% ipython --no-banner

In [1]: import numpy as np

In [2]: import numpy.linalg as la

In [3]: np.set_printoptions(suppress=True, linewidth=140)

In [4]: m1 = np.load("mat.npy")

In [5]: print(m1)
[[ 1.883 15.889 -3.023 17.441 26.789]
 [10.935 18.411 36.301  9.836 21.935]
 [12.268 17.099 34.842  9.006 25.281]
 [ 1.472 15.689 -1.302 16.173 26.071]
 [ 3.082 16.352 -2.818 15.734 26.587]
 [12.266 14.113 34.547 10.333 23.292]
 [12.273 15.315 34.225  9.625 24.286]
 [11.943 15.014 37.788 11.26  22.704]
 [ 3.356 15.93  -2.736 17.03  26.017]
 [ 1.934 16.983 -1.319 17.741 25.197]
 [ 3.247 17.688 -2.065 16.508 27.766]]

In [6]: hat = m1 @ la.solve(m1.T @ m1, m1.T)

In [7]: print(np.round(hat @ m1[:, 1], 3))
[15.889 18.411 17.099 15.689 16.352 14.113 15.315 15.014 15.93  16.983 17.688]

In [8]: print(np.round(np.diag(hat), 3))
[0.295 0.81  0.512 0.672 0.285 0.412 0.302 0.521 0.488 0.403 0.3  ]

In [9]: print(np.allclose(hat @ hat, hat))
True

In [10]: Ac = m1 - m1.mean(axis=0)

In [11]: left, sig, VT = la.svd(Ac, full_matrices=False)

In [12]: print(np.searchsorted(np.cumsum(sig ** 2) / (sig ** 2).sum(), 0.9) + 1)
1

In [13]: print(np.round(VT[0] * np.sign(VT[0, np.abs(VT[0]).argmax()]), 3))
[ 0.237 -0.01   0.954 -0.17  -0.074]

In [14]: print(np.abs(VT[0]).argmax())
2

In [15]: print(la.matrix_rank(Ac))
5

In [16]: print(np.round((sig ** 2).sum() ** 2 / (sig ** 4).sum(), 3))
1.018

In [17]: W0 = np.loadtxt("run10.csv", delimiter=",")

In [18]: print(W0)
[[ 29.709  -8.111  14.988 -26.464   1.98  -15.059  11.088]
 [ 29.668  -5.78   16.218 -27.858   2.209 -13.66   12.922]
 [-33.438   3.381  37.139  16.01    1.375 -11.74    3.715]
 [ 30.871  -8.063  15.229 -29.16    0.542 -13.101  10.12 ]
 [-31.88    1.722  34.6    16.323   0.478 -13.298   0.261]
 [ 31.269  -8.841  16.561 -29.115   2.453 -14.787  12.463]
 [ 31.316  -7.269  16.058 -27.22    1.029 -13.321   9.743]
 [ 30.605  -6.341  15.853 -27.692   2.821 -14.228  11.337]
 [-33.768   3.318  39.888  16.239  -0.354 -13.188   3.674]
 [-30.641   2.284  37.725  16.23   -1.688 -11.223   2.136]
 [ 31.471  -7.8    16.845 -28.039   0.928 -13.962  12.639]
 [-33.714   1.056  39.636  16.143   1.699 -10.577   2.414]
 [-34.616   2.384  38.987  13.596   1.215 -13.199   1.547]
 [-33.723   2.264  37.611  17.499  -0.826 -12.101   0.526]
 [ 30.249  -7.679  14.709 -27.392   4.654 -13.235  12.077]
 [-34.341   1.359  37.823  15.99    0.886 -11.028   2.605]
 [-32.441   1.141  37.098  16.61   -0.35  -12.634   3.33 ]
 [ 28.367 -10.089  14.262 -27.685   1.528 -13.406  13.456]
 [ 30.691  -7.425  16.893 -27.922   3.734 -14.334  12.919]
 [ 30.144  -7.118  15.916 -26.558   3.579 -14.429  11.859]
 [ 30.855  -8.028  14.634 -27.322   2.226 -14.018  14.956]
 [ 29.063  -7.638  15.024 -28.836   3.319 -14.127  13.346]
 [ 29.731  -9.705  14.082 -28.94   -0.453 -14.437  12.137]
 [-34.022   0.794  39.78   16.138  -2.434 -11.723   0.056]
 [-33.006   2.378  36.934  14.871  -0.424 -12.528   2.64 ]
 [-34.535   0.365  38.647  17.182  -0.961 -12.181   3.675]]

In [19]: Ac = (W0 - W0.mean(axis=0)) / W0.std(axis=0)

In [20]: print(np.round(Ac.std(axis=0), 3))
[1. 1. 1. 1. 1. 1. 1.]

In [21]: print(np.argwhere(np.abs(Ac) > 2))
[[11  5]
 [14  4]
 [23  4]]

In [22]: b = la.lstsq(np.delete(Ac, 0, axis=1), Ac[:, 0])[0]

In [23]: print(round(float(1 - np.var(Ac[:, 0] - np.delete(Ac, 0, axis=1) @ b)), 3))
0.998

In [24]: print(np.abs(b).argmax())
2

In [25]: vec = np.array([-2, -1, -1, 3, 5, 2, 4])

In [26]: target = W0 @ vec

In [27]: b, lr = np.zeros(7), 1 / la.norm(W0, 2) ** 2

In [28]: for i in range(15):
    ...:     b -= lr * W0.T @ (W0 @ b - target)
    ...:     if i % 5 == 0: print(i, round(la.norm(W0 @ b - target), 3))
    ...: 
0 100.465
5 50.649
10 50.323

In [29]: print(round(la.cond(W0), 3))
51.878

In [30]: vec = np.array([1, 3, 1, 1, 2, 3, 1])

In [31]: target = W0 @ vec

In [32]: print(np.round(la.solve(W0.T @ W0, W0.T @ target), 3))
[1. 3. 1. 1. 2. 3. 1.]

In [33]: rng = np.random.default_rng(845)

In [34]: target = target + 0.02 * rng.normal(size=26)

In [35]: print(target.round(3))
[-36.225 -22.973   1.107 -35.348 -14.447 -34.782 -29.834 -25.956  -4.309  -4.753 -30.502  -0.643 -10.51   -9.243 -23.773  -5.17  -10.556
 -39.03  -25.226 -26.107 -28.551 -30.087 -46.321 -15.667  -9.827 -12.395]

In [36]: b, *_ = la.lstsq(W0, target)

In [37]: print([round(float(la.norm(la.solve(W0.T @ W0 + lam * np.eye(7), W0.T @ target))), 2) for lam in (0, 1, 10, 100)])
[5.1, 4.94, 3.91, 1.54]

In [38]: print(np.round(la.norm(target - W0 @ b), 3))
0.074

In [39]: print(b.round(3))
[1.003 2.991 1.001 1.005 2.004 3.    0.997]

In [40]: mat = np.loadtxt("sample17.csv", delimiter=",")

In [41]: print(mat.round(3))
[[ 0.567 -0.069 -0.298  0.13  -0.322 -0.176]
 [-0.069  0.078 -0.169 -0.082  0.169  0.056]
 [-0.298 -0.169  0.765  0.128 -0.214 -0.01 ]
 [ 0.13  -0.082  0.128  0.093 -0.198 -0.074]
 [-0.322  0.169 -0.214 -0.198  0.425  0.165]
 [-0.176  0.056 -0.01  -0.074  0.165  0.072]]

In [42]: r = la.matrix_rank(mat)

In [43]: print(r)
2

In [44]: null = la.svd(mat)[2][r:].T

In [45]: print(np.allclose(mat @ null, 0))
True

In [46]: print(np.round(null @ null.T, 3))
[[ 0.433  0.069  0.298 -0.13   0.322  0.176]
 [ 0.069  0.922  0.169  0.082 -0.169 -0.056]
 [ 0.298  0.169  0.235 -0.128  0.214  0.01 ]
 [-0.13   0.082 -0.128  0.907  0.198  0.074]
 [ 0.322 -0.169  0.214  0.198  0.575 -0.165]
 [ 0.176 -0.056  0.01   0.074 -0.165  0.928]]

In [47]: print([int(la.matrix_rank(mat[:, :j + 1])) for j in range(6)])
[1, 2, 2, 2, 2, 2]

In [48]: print(null.shape)
(6, 4)

In [49]: print(la.matrix_rank(mat.T @ mat), la.matrix_rank(mat @ mat.T))
2 2

In [50]: print(np.round((mat + mat.T) / 2, 3))
[[ 0.567 -0.069 -0.298  0.13  -0.322 -0.176]
 [-0.069  0.078 -0.169 -0.082  0.169  0.056]
 [-0.298 -0.169  0.765  0.128 -0.214 -0.01 ]
 [ 0.13  -0.082  0.128  0.093 -0.198 -0.074]
 [-0.322  0.169 -0.214 -0.198  0.425  0.165]
 [-0.176  0.056 -0.01  -0.074  0.165  0.072]]

In [51]: print(np.allclose(mat, mat.T))
True

In [52]: print(np.round(la.matrix_power(mat, 2), 3))
[[ 0.567 -0.069 -0.298  0.13  -0.322 -0.176]
 [-0.069  0.078 -0.169 -0.082  0.169  0.056]
 [-0.298 -0.169  0.765  0.128 -0.214 -0.01 ]
 [ 0.13  -0.082  0.128  0.093 -0.198 -0.074]
 [-0.322  0.169 -0.214 -0.198  0.425  0.165]
 [-0.176  0.056 -0.01  -0.074  0.165  0.072]]

In [53]: print(round(la.det(mat), 3))
-0.0

In [54]: print(np.round(mat @ mat, 3))
[[ 0.567 -0.069 -0.298  0.13  -0.322 -0.176]
 [-0.069  0.078 -0.169 -0.082  0.169  0.056]
 [-0.298 -0.169  0.765  0.128 -0.214 -0.01 ]
 [ 0.13  -0.082  0.128  0.093 -0.198 -0.074]
 [-0.322  0.169 -0.214 -0.198  0.425  0.165]
 [-0.176  0.056 -0.01  -0.074  0.165  0.072]]

In [55]: print(np.trace(mat))
2.0

In [56]: X = np.load("layer16.npy")

In [57]: print(X)
[[ -1.   -0.6   0.8  -0.3]
 [ -0.8   0.7  -0.3   0.3]
 [ -0.8  -0.2   0.9  -0.2]
 [ -1.7  -0.6  -0.8  -0.3]
 [  0.1  -0.3   0.7   1.3]
 [ -0.6  -1.8   0.1  -0.6]
 [ 20.  -12.  -12.    6. ]
 [ -2.7  -1.1  -0.8  -1.3]
 [ -0.1   0.4  -0.2   1.1]
 [ -0.1   0.1   0.1   0.6]
 [  1.    0.5   0.6  -0.8]
 [  0.   -1.3   2.4   0.4]
 [  2.1  -1.3   0.1  -0.2]
 [ -0.3  -0.1  -0.9  -1.1]
 [  0.7   1.    1.6   0.1]
 [  1.8   0.1   1.   -2.1]
 [  0.7   1.2  -0.8   2.3]
 [ -0.8   1.4  -0.8  -0.5]
 [ -1.3  -1.5  -1.   -1.1]
 [  0.9  -1.1  -1.3  -0.6]
 [  0.7   0.4  -1.3   1.5]
 [  0.2   1.1  -0.7  -0.1]
 [  0.    1.8  -0.6   0.9]
 [ -0.3   1.1   1.3   1.6]
 [ -1.2   1.5   0.2  -0.8]
 [  0.3   0.8   0.    0. ]
 [  0.5   0.4   0.8  -1.1]
 [  2.4  -0.1   0.6  -0.5]
 [  0.6  -1.4   0.9  -1.1]
 [ -0.5   1.9  -1.7   1. ]
 [  0.4  -0.8  -0.7   0.7]
 [  1.   -0.1   1.5   0. ]
 [  0.5  -0.3  -0.2   1.1]
 [ -0.5   0.2   0.1  -0.4]]

In [58]: th = np.radians(135)

In [59]: Rm = np.eye(4)

In [60]: Rm[1, 1] = Rm[2, 2] = np.cos(th)

In [61]: Rm[1, 2], Rm[2, 1] = -np.sin(th), np.sin(th)

In [62]: print(Rm.round(3))
[[ 1.     0.     0.     0.   ]
 [ 0.    -0.707 -0.707  0.   ]
 [ 0.     0.707 -0.707  0.   ]
 [ 0.     0.     0.     1.   ]]

In [63]: out = X @ Rm.T

In [64]: print(np.round(la.svd(X, compute_uv=False), 3), np.round(la.svd(out, compute_uv=False), 3))
[27.366  6.766  6.221  4.48 ] [27.366  6.766  6.221  4.48 ]
